>>> import numpy as np
>>> from numpy import linalg as LA
>>> np.set_printoptions(precision=3, suppress=True, linewidth=100, floatmode="fixed")
>>> M = np.array([[-1.94, 0.14, 1.37, 1.34, 0.65],
...     [-0.46, 0.74, -1.56, -0.07, -0.37],
...     [1.55, 0.25, -0.16, -0.46, -0.4],
...     [6.28, -0.88, 0.63, -2.88, -3.21],
...     [1.92, -0.12, -0.1, -0.97, -1.33],
...     [-0.14, 0.3, -0.26, 0.24, 0.54],
...     [4.92, 0.2, -1.34, -2.3, -2.0],
...     [0.67, 0.53, -0.75, -0.24, -0.39],
...     [-7.7, 0.34, 1.09, 3.45, 2.28]])
>>> # looks like rank 4
>>> x = np.array([-1, 0, 1, -1, -2])
>>> M @ np.eye(5)[0]
array([-1.940, -0.460,  1.550,  6.280,  1.920, -0.140,  4.920,  0.670, -7.700])
>>> np.einsum("ij,j->i", M, x)
array([ 0.670, -0.290, -0.450,  3.650,  1.610, -1.440,  0.040, -0.400,  0.780])
>>> (M @ x).argmax()
np.int64(3)
>>> np.sign((M @ x).round(6))
array([ 1.000, -1.000, -1.000,  1.000,  1.000, -1.000,  1.000, -1.000,  1.000])
>>> M @ np.ones(5)
array([ 1.560, -1.720,  0.780, -0.060, -0.600,  0.680, -0.520, -0.180, -0.540])
>>> E = np.loadtxt("x.csv", delimiter=",")
>>> E
array([[-0.441, -0.351, -0.308, -0.657, -0.653, -0.250, -0.347,  0.073, -0.081,  0.557, -0.286,
        -0.221, -0.811, -0.045],
       [-0.130,  0.213,  0.003, -0.088,  0.152,  0.044,  1.081, -0.307,  0.240, -0.441,  0.567,
         0.488,  1.215,  1.042],
       [ 1.000, -0.083,  0.321,  0.126, -0.227, -0.172, -0.796,  0.566, -0.078,  0.377, -0.860,
        -0.529, -0.768, -0.911],
       [-0.243,  0.374, -0.108, -0.165, -0.369, -0.022,  0.331, -0.069,  0.330, -0.159,  0.027,
        -0.131,  0.252, -0.415],
       [-0.095, -0.146, -0.162, -0.375, -0.109, -0.151, -0.606,  0.141, -0.045,  0.193,  0.085,
         0.133,  0.581,  0.315],
       [-0.258,  0.328,  0.050,  0.013, -0.272, -0.143,  0.182, -0.099,  0.423, -0.211,  0.834,
         0.496,  1.474,  0.335],
       [ 0.534,  0.184, -0.055,  0.138,  0.413, -0.227, -0.718,  0.291, -0.209,  0.026, -0.300,
         0.015,  1.124,  0.298],
       [-0.412,  0.114,  0.137,  0.242, -0.189,  0.031,  0.171,  0.062, -0.237, -0.062,  0.380,
         0.031, -0.348, -0.476],
       [-0.127,  0.286,  0.235,  0.536,  0.219,  0.170, -0.602,  0.060, -0.161, -0.359,  0.539,
        -0.023,  0.398, -0.637],
       [ 0.767,  0.280, -0.295, -0.172,  1.327,  0.153,  0.250, -0.019, -0.168, -0.121, -0.484,
        -0.084, -0.130,  0.907],
       [ 0.059, -0.206,  0.068, -0.194, -0.960, -0.330,  0.027,  0.220,  0.054,  0.426,  0.070,
         0.096, -0.562, -0.359],
       [ 0.439, -0.845,  0.027, -0.119,  0.614,  0.173,  0.164, -0.073, -0.184,  0.797, -1.640,
        -0.944, -2.745, -0.199],
       [ 0.340,  0.031, -0.118,  0.018,  0.028, -0.296, -0.592,  0.377, -0.074,  0.251, -0.462,
        -0.370, -0.046, -0.286],
       [ 0.762,  0.161, -0.414, -0.191,  1.219,  0.361,  0.857, -0.363,  0.258, -0.096, -1.085,
        -0.445, -0.457,  0.931]])
>>> t3 = np.stack([E, 3 * E, E[::-1]])
>>> LA.matrix_rank(t3.reshape(3, -1))
np.int64(2)
>>> LA.norm(t3, axis=(1, 2))
array([ 7.002, 21.005,  7.002])
>>> rng = np.random.default_rng(8620)
>>> out = E + rng.integers(-2, 3, (14, 12)) @ rng.integers(-2, 3, (12, 14))
>>> out
array([[ -4.441,   3.649,  -7.308,  -4.657,   3.347, -12.250,   0.653,  -6.927,  -9.081,   2.557,
          0.714,  -0.221,   3.189,   2.955],
       [  7.870,   2.213,   6.003,  -3.088,   5.152,  10.044,   4.081,   6.693,   1.240,   2.559,
          3.567,  -9.512,  -4.785,   4.042],
       [ 11.000,  -2.083,  -9.679,  -2.874,   5.773,  -3.172,  -6.796,  -0.434, -13.078,  -1.623,
         -5.860,   6.471,   4.232,  -3.911],
       [  5.757,   7.374,   5.892,  -1.165,  -9.369,  -2.022,   0.331,   2.931,   4.330,   7.841,
         -2.973,   2.869,   0.252,   6.585],
       [ 10.905,  -5.146,  -7.162, -14.375,   5.891,  -0.151,  -4.606,  10.141,  -5.045,   7.193,
          3.085,  -2.867,  -3.419,   5.315],
       [ -2.258, -10.672,   3.050,  -4.987,   9.728,   2.857,  -4.818,  -6.099,  -2.577, -12.211,
         -7.166,   7.496, -12.526,  -3.665],
       [ 19.534, -12.816,  -6.055,  -1.862,   1.413,   0.773,  -4.718,   1.291,   1.791,   1.026,
         11.700,  -8.985, -14.876,  11.298],
       [ -0.412,   4.114,   3.137,  -6.758,   7.811,   6.031,   2.171,   4.062,  -9.237,   0.938,
         -4.620,   6.031,   8.652,  -2.476],
       [  4.873,   6.286,   6.235,   4.536, -11.781,   5.170,   1.398,  -1.940,  -2.161,   1.641,
        -15.461,   5.977,   6.398,  -6.637],
       [  3.767,   5.280,   3.705, -13.172,  -1.673,  -0.847,   6.250,   5.981,  -2.168,   7.879,
         -2.484,  -5.084,  -2.130,   4.907],
       [ -0.941,   1.794,  -1.932,   4.806,   4.040, -12.330,  -2.973, -10.780,  -3.946,  -5.574,
          3.070,   8.096,  -0.562,   4.641],
       [ -9.561, -16.845,  -2.973,  -5.119,   4.614,  -0.827,   7.164, -13.073,  -0.184,  -5.203,
          7.360,  -9.944, -14.745,   4.801],
       [  1.340,  -9.969,   1.882,  -2.982,  -4.972,   8.704,   2.408,  -1.623,  -3.074,   3.251,
          7.538,  -8.370,  -8.046,   3.714],
       [-13.238,   7.161,   0.586,   5.809,   4.219,  -3.639,   3.857,  -0.363,   1.258,   4.904,
          9.915,   2.555,  16.543,   3.931]])
>>> np.round(LA.svd(out - E, compute_uv=False), 3) + 0
array([52.810, 41.899, 36.432, 33.307, 26.282, 20.677, 16.509, 13.354, 10.764,  5.007,  3.055,
        1.189,  0.000,  0.000])
>>> def softmax(z):
...     e = np.exp(z - z.max(axis=-1, keepdims=True))
...     return e / e.sum(axis=-1, keepdims=True)
... 
>>> np.round(softmax(M[8] + 4), 3) + 0
array([0.000, 0.031, 0.065, 0.690, 0.214])
>>> scores = M @ M.T / np.sqrt(5)
>>> softmax(scores).round(6).argmax(axis=1)
array([8, 1, 3, 3, 3, 8, 3, 6, 8])
>>> U, sig, VT = LA.svd(E, full_matrices=False)
>>> sig / sig[0]
array([1.000, 0.700, 0.490, 0.343, 0.240, 0.168, 0.118, 0.082, 0.058, 0.040, 0.028, 0.020, 0.014,
       0.010])
>>> sig
array([5.000, 3.500, 2.450, 1.716, 1.200, 0.840, 0.588, 0.412, 0.288, 0.202, 0.141, 0.099, 0.069,
       0.049])
>>> out = np.array([[1, 0],
...     [1, 1],
...     [0, 1],
...     [3, 2],
...     [1, 2],
...     [2, 3],
...     [2, 2],
...     [1, 3],
...     [1, 1],
...     [0, 2],
...     [2, 0],
...     [1, 3],
...     [3, 0],
...     [0, 3]])
>>> np.vstack([E, out.T]).shape
(16, 14)
>>> LA.matrix_rank(np.vstack([E, out.T]))
np.int64(14)
